>>> import numpy as np
>>> np.set_printoptions(precision=2, suppress=True, linewidth=160)
>>> def tidy(a):
...     return np.round(a, 2) + 0
... 
>>> W0 = np.load("mat.npy")
>>> print(W0)
[[ 0  2  3 -1]
 [-2  0 -1 -3]
 [-3  1  0  0]
 [ 1  3  0  0]]
>>> x = np.array([2, 3, 2, 1])
>>> print(tidy(np.linalg.det(W0)))
100.0
>>> print(x @ W0 @ x)
0
>>> O = np.linalg.solve(np.eye(4) - W0, np.eye(4) + W0)
>>> print(tidy(O @ O.T))
[[1. 0. 0. 0.]
 [0. 1. 0. 0.]
 [0. 0. 1. 0.]
 [0. 0. 0. 1.]]
>>> print(tidy(np.linalg.det(O)))
1.0
>>> rng = np.random.default_rng(323)
>>> Y = W0 + rng.integers(-2, 3, (4, 2)) @ rng.integers(-2, 3, (2, 4))
>>> print(Y)
[[ 2 -3  3 -1]
 [-6  0  4  2]
 [-7  7  2  2]
 [-1  0  4  4]]
>>> print(np.linalg.matrix_rank(Y - W0, tol=1e-8))
2
>>> print(Y - W0)
[[ 2 -5  0  0]
 [-4  0  5  5]
 [-4  6  2  2]
 [-2 -3  4  4]]
>>> print(tidy(np.linalg.svd(Y - W0, compute_uv=False)))
[11.22  8.6   0.    0.  ]
>>> print(np.linalg.matrix_power(W0, 4))
[[236   0  48 144]
 [  0 236 144 -48]
 [ 48 144 140   0]
 [144 -48   0 140]]
>>> print(np.trace(W0))
0
>>> print(tidy(np.linalg.det(W0)))
100.0
>>> print(np.allclose(W0, W0.T))
False
>>> print(np.allclose(W0 @ W0.T, W0.T @ W0))
True
>>> O = W0.astype(float).copy()
>>> for j in range(4):
...     O[:, j] -= O[:, :j] @ (O[:, :j].T @ O[:, j])
...     O[:, j] /= np.linalg.norm(O[:, j])
... 
>>> print(tidy(O))
[[ 0.    0.53  0.8  -0.27]
 [-0.53  0.   -0.27 -0.8 ]
 [-0.8   0.27  0.    0.53]
 [ 0.27  0.8  -0.53  0.  ]]
>>> print(tidy(O.T @ W0))
[[ 3.74  0.    0.53  1.6 ]
 [ 0.    3.74  1.6  -0.53]
 [ 0.    0.    2.67  0.  ]
 [ 0.    0.    0.    2.67]]
